% ipython --no-banner

In [1]: import numpy as np

In [2]: np.set_printoptions(precision=3, suppress=True, linewidth=200)

In [3]: mat, _ = np.linalg.qr(np.array([[1.3, -0.8, 0.6], [-1.8, 0.3, 0.3], [1.5, -0.5, 1.0]]))

In [4]: mat
Out[4]: 
array([[-0.485, -0.799, -0.355],
       [ 0.672, -0.6  ,  0.434],
       [-0.56 , -0.028,  0.828]])

In [5]: proj = np.triu(np.array([[2, -2, -5], [-2, -2, 0], [2, 5, -1]]), 1) + np.eye(3)

In [6]: A2 = proj @ mat @ np.linalg.inv(proj)

In [7]: A2
Out[7]: 
array([[ 0.97 ,  2.482, -0.512],
       [ 0.672,  0.743,  3.793],
       [-0.56 , -1.148, -1.971]])

In [8]: proj @ mat - mat @ proj
Out[8]: 
array([[ 1.455,  0.37 , -7.434],
       [ 0.   ,  1.344,  3.359],
       [ 0.   , -1.12 , -2.799]])

In [9]: round(float(np.trace(A2)), 3), np.round(np.trace(mat), 3)
Out[9]: (-0.257, np.float64(-0.257))

In [10]: vec = np.array([2, 3, 3])

In [11]: (A2 @ vec).argmax()
Out[11]: np.int64(1)

In [12]: np.einsum("ij,j->i", A2, vec)
Out[12]: array([  7.852,  14.95 , -10.475])

In [13]: np.sign((A2 @ vec).round(6))
Out[13]: array([ 1.,  1., -1.])

In [14]: A2 @ np.ones(3)
Out[14]: array([ 2.941,  5.207, -3.678])

In [15]: A2 @ (2 * vec)
Out[15]: array([ 15.704,  29.901, -20.949])

In [16]: A2 @ vec
Out[16]: array([  7.852,  14.95 , -10.475])

In [17]: (A2 * vec).sum(axis=1)
Out[17]: array([  7.852,  14.95 , -10.475])

In [18]: A2 * vec
Out[18]: 
array([[ 1.941,  7.447, -1.535],
       [ 1.344,  2.229, 11.378],
       [-1.12 , -3.443, -5.912]])

In [19]: W = np.array([[5, 3, -4, -5], [0, 4, -2, 5], [-4, -3, 3, 3]])

In [20]: coef = np.array([2, 2, 2, 0])

In [21]: hid = np.maximum(mat @ W + coef, 0)

In [22]: hid
Out[22]: 
array([[0.994, 0.   , 4.474, 0.   ],
       [3.624, 0.312, 1.815, 0.   ],
       [0.   , 0.   , 6.78 , 5.144]])

In [23]: np.linalg.matrix_rank(hid)
Out[23]: np.int64(3)

In [24]: C = np.array([[0, 4, 2], [4, 4, 2], [4, 3, 3], [4, 1, 4]])

In [25]: W @ C
Out[25]: 
array([[-24,  15, -16],
       [ 28,  15,  22],
       [ 12, -16,   7]])

In [26]: A2 = np.array([[2, 3], [-4, 4]])

In [27]: C = np.kron(A2, mat)

In [28]: round(np.linalg.norm(C, 2), 3), round(np.linalg.norm(A2, 2) * np.linalg.norm(mat, 2), 3)
Out[28]: (np.float64(5.728), np.float64(5.728))

In [29]: np.linalg.matrix_rank(C)
Out[29]: np.int64(6)

In [30]: X = np.array([[0.4, 0.6, -1.2],
    ...:     [-0.3, -2.0, -0.2],
    ...:     [2.6, 0.2, 1.0],
    ...:     [-1.8, 0.8, -0.1],
    ...:     [1.9, -0.1, -0.3],
    ...:     [0.4, 1.2, -0.1],
    ...:     [1.3, 0.6, -1.0],
    ...:     [2.0, -0.6, 0.7],
    ...:     [0.4, -0.4, -0.7],
    ...:     [21.0, -7.0, 2.0],
    ...:     [-2.6, -0.7, -0.4],
    ...:     [0.4, 0.7, 1.6],
    ...:     [0.5, 0.4, -1.0]])

In [31]: gram = np.cov(X, rowvar=False)

In [32]: np.argsort(-X.std(axis=0).round(6), kind="stable")
Out[32]: array([0, 1, 2])

In [33]: np.median(X, axis=0)
Out[33]: array([ 0.4,  0.2, -0.2])

In [34]: np.linalg.eigvalsh(gram)[::-1]
Out[34]: array([38.612,  0.932,  0.621])

In [35]: round(np.corrcoef(X[:, 1], X[:, 0])[0, 1], 3)
Out[35]: np.float64(-0.88)

In [36]: np.argwhere(np.triu(np.abs(np.corrcoef(X.T)) > 0.8, 1))
Out[36]: array([[0, 1]])

In [37]: A2 = X / np.linalg.norm(X, axis=1, keepdims=True)

In [38]: gram = A2 @ A2.T

In [39]: np.argwhere(np.triu(np.abs(gram) > 0.95, 1))
Out[39]: 
array([[ 0, 12],
       [ 1,  5],
       [ 2, 10],
       [ 3,  7],
       [ 3,  9],
       [ 7,  9]])

In [40]: round(float(np.degrees(np.arccos(np.clip(gram[7, 2], -1, 1)))), 3)
Out[40]: 19.991

In [41]: A2 = np.c_[X[:, :1] @ np.array([[-1]]), np.array([3, 0, 0, 2, 1, 1, 0, 1, 1, 1, 1, 2, 1])]

In [42]: A2
Out[42]: 
array([[ -0.4,   3. ],
       [  0.3,   0. ],
       [ -2.6,   0. ],
       [  1.8,   2. ],
       [ -1.9,   1. ],
       [ -0.4,   1. ],
       [ -1.3,   0. ],
       [ -2. ,   1. ],
       [ -0.4,   1. ],
       [-21. ,   1. ],
       [  2.6,   1. ],
       [ -0.4,   2. ],
       [ -0.5,   1. ]])

In [43]: np.linalg.matrix_rank(np.c_[X, A2])
Out[43]: np.int64(4)

In [44]: np.linalg.norm(np.linalg.qr(X)[0].T @ A2, axis=0) ** 2 / ((A2 ** 2).sum(axis=0) + 1e-12)
Out[44]: array([1.   , 0.139])

In [45]: np.linalg.matrix_rank(A2)
Out[45]: np.int64(2)

In [46]: np.round(np.linalg.norm(A2 - X @ np.linalg.lstsq(X, A2)[0], axis=0), 3) + 0
Out[46]: array([0.   , 4.546])

In [47]: d = np.linalg.norm(X[:, None] - X[None], axis=-1)

In [48]: d[2]
Out[48]: array([ 3.137,  3.833,  0.   ,  4.575,  1.507,  2.655,  2.419,  1.044,  2.844, 19.784,  5.46 ,  2.335,  2.907])

In [49]: np.linalg.matrix_rank(d ** 2)
Out[49]: np.int64(5)

In [50]: d[2].round(6).argsort(kind="stable")[:4]
Out[50]: array([ 2,  7,  4, 11])

In [51]: np.flatnonzero(d[2] < d.mean() / 2)
Out[51]: array([ 2,  4,  6,  7, 11])

In [52]: E = np.loadtxt("dump.csv", delimiter=",")

In [53]: E
Out[53]: 
array([[-1.,  0.,  1.,  2.],
       [ 3.,  4.,  5.,  6.],
       [ 7.,  8.,  9., 10.],
       [11., 12., 13., 14.]])

In [54]: # rank 2

In [55]: left, sigma, VT = np.linalg.svd(E)

In [56]: V = VT[:(sigma > 1e-8).sum()]

In [57]: rng = np.random.default_rng(7807)

In [58]: vec = E[1] + 5 * E[3] + rng.integers(2) * np.eye(4)[0]

In [59]: vec
Out[59]: array([58., 64., 70., 76.])

In [60]: np.allclose(V.T @ V @ vec, vec)
Out[60]: True

In [61]: np.round(np.linalg.norm(vec - V.T @ V @ vec), 3)
Out[61]: np.float64(0.0)

In [62]: V.T @ V
Out[62]: 
array([[ 0.7,  0.4,  0.1, -0.2],
       [ 0.4,  0.3,  0.2,  0.1],
       [ 0.1,  0.2,  0.3,  0.4],
       [-0.2,  0.1,  0.4,  0.7]])

In [63]: np.diag(V.T @ V)
Out[63]: array([0.7, 0.3, 0.3, 0.7])

In [64]: A2 = E[0, 0] * E[1:] - np.outer(E[1:, 0], E[0])

In [65]: A2
Out[65]: 
array([[  0.,  -4.,  -8., -12.],
       [  0.,  -8., -16., -24.],
       [  0., -12., -24., -36.]])

In [66]: np.flatnonzero(~A2.round(6).any(axis=1))
Out[66]: array([], dtype=int64)

In [67]: left, sigma, VT = np.linalg.svd(E)

In [68]: np.argmax(sigma[:-1] / (sigma[1:] + 1e-6)) + 1
Out[68]: np.int64(2)

In [69]: A2 = left[:, :2] @ np.diag(sigma[:2]) @ VT[:2]

In [70]: np.linalg.matrix_rank(A2)
Out[70]: np.int64(2)

In [71]: proj = np.triu(np.array([[2, -2, -2, 1], [3, -3, 3, 1], [1, -3, 1, -1], [2, -3, -2, -1]]), 1) + np.eye(4)

In [72]: A2 = proj @ E @ np.linalg.inv(proj)

In [73]: round(float(np.linalg.det(A2)), 3)
Out[73]: 0.0

In [74]: proj @ E - E @ proj
Out[74]: 
array([[ -9., -14., -17., -16.],
       [ 32.,  42.,  34.,  42.],
       [-11.,   2., -23., -20.],
       [  0.,  22., -14., -10.]])

In [75]: np.round(np.linalg.norm(E, 2) / np.linalg.norm(E), 3)
Out[75]: np.float64(0.997)

In [76]: np.linalg.cond(E) > 100
Out[76]: np.True_

In [77]: data = np.load("case14.npy")

In [78]: data
Out[78]: 
array([[ 2.621, -1.468, -1.914],
       [ 3.253,  2.042, -0.846],
       [ 2.695, -0.174,  2.795]])

In [79]: A2 = np.linalg.inv(data)

In [80]: round(float(np.linalg.cond(data)), 3)
Out[80]: 2.041

In [81]: np.round(data @ A2, 3) + 0
Out[81]: 
array([[1., 0., 0.],
       [0., 1., 0.],
       [0., 0., 1.]])

In [82]: np.linalg.det(data) * A2
Out[82]: 
array([[  5.56 ,   4.436,   5.15 ],
       [-11.372,  12.484,  -4.009],
       [ -6.069,  -3.5  ,  10.127]])

In [83]: J = np.load("block18.npy")

In [84]: J
Out[84]: 
array([[-13.,  -8.,   5.,  -4.],
       [ 14.,   8.,  -6.,   4.],
       [-18., -12.,   6.,  -6.],
       [-13.,  -8.,   5.,  -4.]])

In [85]: lab = rng.permutation(4)

In [86]: lab
Out[86]: array([2, 3, 0, 1])

In [87]: A2 = J[lab][:, lab]

In [88]: np.diag(A2)
Out[88]: array([  6.,  -4., -13.,   8.])

In [89]: np.allclose(A2, J)
Out[89]: False

In [90]: left, sigma, VT = np.linalg.svd(E, full_matrices=False)

In [91]: np.round(left.T @ left, 3) + 0
Out[91]: 
array([[1., 0., 0., 0.],
       [0., 1., 0., 0.],
       [0., 0., 1., 0.],
       [0., 0., 0., 1.]])

In [92]: np.abs(left[:, 0]).round(6).argmax()
Out[92]: np.int64(3)

In [93]: round(float(np.sqrt((sigma ** 2).sum())), 3), round(np.linalg.norm(E), 3)
Out[93]: (31.875, np.float64(31.875))

In [94]: np.round(sigma / sigma[0], 3) + 0
Out[94]: array([1.   , 0.079, 0.   , 0.   ])

In [95]: np.round(left.T @ E @ VT.T, 3) + 0
Out[95]: 
array([[31.775,  0.   ,  0.   ,  0.   ],
       [ 0.   ,  2.518,  0.   ,  0.   ],
       [ 0.   ,  0.   ,  0.   ,  0.   ],
       [ 0.   ,  0.   ,  0.   ,  0.   ]])

In [96]: np.abs(VT[0])
Out[96]: array([0.418, 0.47 , 0.523, 0.575])

In [97]: np.allclose(left * sigma @ VT, E)
Out[97]: True

In [98]: rk = np.linalg.matrix_rank(J)

In [99]: rk
Out[99]: np.int64(2)

In [100]: null = np.linalg.svd(J)[2][rk:].T

In [101]: [int(np.linalg.matrix_rank(J[:, :j + 1])) for j in range(4)]
Out[101]: [1, 2, 2, 2]

In [102]: np.linalg.matrix_rank(J.T @ J), np.linalg.matrix_rank(J @ J.T)
Out[102]: (np.int64(2), np.int64(2))

In [103]: J.reshape(2, -1)
Out[103]: 
array([[-13.,  -8.,   5.,  -4.,  14.,   8.,  -6.,   4.],
       [-18., -12.,   6.,  -6., -13.,  -8.,   5.,  -4.]])

In [104]: J.reshape(-1, 2)
Out[104]: 
array([[-13.,  -8.],
       [  5.,  -4.],
       [ 14.,   8.],
       [ -6.,   4.],
       [-18., -12.],
       [  6.,  -6.],
       [-13.,  -8.],
       [  5.,  -4.]])

In [105]: J.ravel(order="F")
Out[105]: array([-13.,  14., -18., -13.,  -8.,   8., -12.,  -8.,   5.,  -6.,   6.,   5.,  -4.,   4.,  -6.,  -4.])

In [106]: blk = J.reshape(4, 2, -1)

In [107]: np.einsum("ihd,ihd->ih", blk, blk)
Out[107]: 
array([[233.,  41.],
       [260.,  52.],
       [468.,  72.],
       [233.,  41.]])

In [108]: np.einsum("ihd,jhd->hij", blk, blk).shape
Out[108]: (2, 4, 4)

In [109]: blk.shape
Out[109]: (4, 2, 2)

In [110]: blk.sum(axis=1)
Out[110]: 
array([[ -8., -12.],
       [  8.,  12.],
       [-12., -18.],
       [ -8., -12.]])

In [111]: np.swapaxes(blk, 1, 2)[0]
Out[111]: 
array([[-13.,   5.],
       [ -8.,  -4.]])
